$ python3 -q
>>> import numpy as np
>>> from numpy import linalg as LA
>>> np.set_printoptions(precision=2, suppress=True, linewidth=100)
>>> def rd(a):
...     return np.round(a, 2) + 0
... 
>>> J = np.loadtxt("a.csv", delimiter=",")
>>> rd(J)
array([[ 0.49, -0.07,  0.49],
       [-0.07,  0.01, -0.07],
       [ 0.49, -0.07,  0.49]])
>>> x0 = np.array([-2, -1, -2])
>>> rd(np.trace(J))
np.float64(1.0)
>>> rd(J @ J @ x0)
array([-1.91,  0.27, -1.91])
>>> rd(np.eye(3) - J)
array([[ 0.51,  0.07, -0.49],
       [ 0.07,  0.99,  0.07],
       [-0.49,  0.07,  0.51]])
>>> rd(LA.eigvalsh(2 * J - np.eye(3)))
array([-1., -1.,  1.])
>>> rd(LA.norm(J, 2) / LA.norm(J))
np.float64(1.0)
>>> print(LA.matrix_rank(J, rtol=0.1))
1
>>> LA.cond(J) > 100
np.True_
>>> [round(float(x), 2) for x in LA.svd(J, compute_uv=False)[:3]]
[1.0, 0.0, 0.0]
>>> feats = np.load("w.npy")
>>> feats
array([[1, 3, 0, 0],
       [3, 1, 2, 0],
       [2, 2, 0, 3],
       [1, 1, 1, 1],
       [2, 3, 2, 0],
       [2, 0, 0, 2],
       [1, 1, 3, 2],
       [2, 2, 3, 0],
       [0, 3, 3, 2],
       [0, 1, 0, 3],
       [2, 3, 2, 2]])
>>> t = np.radians(45)
>>> r_ = np.eye(4)
>>> r_[3, 3] = r_[0, 0] = np.cos(t)
>>> r_[3, 0], r_[0, 3] = -np.sin(t), np.sin(t)
>>> print(rd(r_))
[[ 0.71  0.    0.    0.71]
 [ 0.    1.    0.    0.  ]
 [ 0.    0.    1.    0.  ]
 [-0.71  0.    0.    0.71]]
>>> other = feats @ r_.T
>>> print(rd(LA.det(r_)), rd(np.trace(r_)))
1.0 3.41
>>> rd(other)
array([[ 0.71,  3.  ,  0.  , -0.71],
       [ 2.12,  1.  ,  2.  , -2.12],
       [ 3.54,  2.  ,  0.  ,  0.71],
       [ 1.41,  1.  ,  1.  ,  0.  ],
       [ 1.41,  3.  ,  2.  , -1.41],
       [ 2.83,  0.  ,  0.  ,  0.  ],
       [ 2.12,  1.  ,  3.  ,  0.71],
       [ 1.41,  2.  ,  3.  , -1.41],
       [ 1.41,  3.  ,  3.  ,  1.41],
       [ 2.12,  1.  ,  0.  ,  2.12],
       [ 2.83,  3.  ,  2.  ,  0.  ]])
>>> print(rd(LA.svd(feats, compute_uv=False)), rd(LA.svd(other, compute_uv=False)))
[10.61  4.59  3.38  3.14] [10.61  4.59  3.38  3.14]
>>> P = feats @ LA.solve(feats.T @ feats, feats.T)
>>> rd(LA.eigvalsh(P))
array([0., 0., 0., 0., 0., 0., 0., 1., 1., 1., 1.])
>>> print(rd(np.diag(P)))
[0.52 0.45 0.44 0.04 0.3  0.39 0.43 0.3  0.55 0.36 0.2 ]
>>> rd(P @ feats[:, 2])
array([0., 2., 0., 1., 2., 0., 3., 3., 3., 0., 2.])
>>> np.allclose(P @ P, P)
True
>>> f = np.array([1, 2])
>>> print(np.cross(feats[5, :3], feats[1, :3]))
[ 0 -4  2]
>>> np.array([np.convolve(row, f, "same") for row in feats])
array([[1, 5, 6, 0],
       [3, 7, 4, 4],
       [2, 6, 4, 3],
       [1, 3, 3, 3],
       [2, 7, 8, 4],
       [2, 4, 0, 2],
       [1, 3, 5, 8],
       [2, 6, 7, 6],
       [0, 3, 9, 8],
       [0, 1, 2, 3],
       [2, 7, 8, 6]])
>>> np.convolve(feats[5], f)
array([2, 4, 0, 2, 4])
>>> np.polyval(f, feats[5])
array([4, 2, 2, 4])
